$ ipython --no-banner

In [1]: import numpy as np

In [2]: from numpy import linalg as LA

In [3]: np.set_printoptions(precision=2, suppress=True, linewidth=100)

In [4]: rng = np.random.default_rng(6150)

In [5]: feats = rng.normal(size=(38, 5)) + 3 * np.array([0, 1, -2, 3, -2])

In [6]: print(feats)
[[ 0.06  1.31 -4.9   7.62 -6.46]
 [ 1.8   2.84 -6.16  9.27 -5.66]
 [ 0.7   2.76 -4.98  7.87 -6.  ]
 [ 0.24  3.44 -6.6  11.59 -6.29]
 [ 0.07  2.1  -5.34  8.84 -5.69]
 [ 0.03  1.94 -6.    9.07 -5.88]
 [-0.73  2.39 -5.45  9.82 -7.48]
 [ 1.29  2.07 -5.95 10.25 -4.7 ]
 [ 0.1   4.7  -5.87  7.24 -6.12]
 [ 1.33  3.72 -3.95  6.94 -4.96]
 [ 1.08  3.41 -6.74  7.36 -6.07]
 [ 0.79  4.24 -6.15  8.22 -5.94]
 [ 2.19  3.22 -6.84  9.7  -5.59]
 [-1.44  3.05 -7.44  9.91 -7.02]
 [ 0.38  3.77 -5.43  8.04 -5.08]
 [ 0.06  2.58 -5.56  8.76 -7.01]
 [ 0.63  2.57 -5.85  8.48 -6.76]
 [-0.64  5.2  -5.25 11.02 -3.78]
 [ 1.24  3.54 -4.98  8.39 -4.63]
 [-1.42  2.45 -6.12  8.29 -6.61]
 [ 0.87  3.6  -7.05 10.18 -6.36]
 [-1.6   3.36 -6.4   6.7  -4.66]
 [ 0.84  4.74 -4.67  9.39 -7.02]
 [-0.53  1.95 -6.51  9.63 -7.42]
 [-0.08  2.4  -6.88  7.45 -7.51]
 [ 0.84  2.88 -5.98  9.22 -5.15]
 [ 1.39  0.04 -5.99  8.8  -6.18]
 [ 1.89  3.11 -4.82  9.06 -5.77]
 [ 0.36  4.02 -5.53  9.23 -6.79]
 [ 0.17  1.2  -5.32  8.98 -5.22]
 [-1.06  2.78 -6.41  9.3  -4.52]
 [ 2.14  2.69 -5.97  9.35 -5.55]
 [-0.43  3.99 -8.6   9.36 -4.57]
 [ 0.49  1.9  -6.33  7.97 -7.11]
 [-0.72  3.68 -8.98  9.24 -4.22]
 [ 0.19  3.61 -6.26  9.29 -7.26]
 [ 0.43  3.59 -4.95  8.63 -6.12]
 [ 1.07  3.37 -6.34  5.92 -6.52]]

In [7]: print(LA.matrix_rank(feats, rtol=0.1))
1

In [8]: print(LA.cond(feats) > 100)
False

In [9]: Ac = feats - feats.mean(axis=0)

In [10]: left, sig, vt = LA.svd(Ac, full_matrices=False)

In [11]: print(sig ** 2 / (sig ** 2).sum())
[0.3  0.23 0.21 0.15 0.12]

In [12]: print(vt[0] * np.sign(vt[0, np.abs(vt[0]).argmax()]))
[-0.27  0.3  -0.47  0.73  0.29]

In [13]: print(np.searchsorted(np.cumsum(sig ** 2) / (sig ** 2).sum(), 0.9) + 1)
5

In [14]: print(np.round(Ac.mean(axis=0), 2) + 0)
[0. 0. 0. 0. 0.]
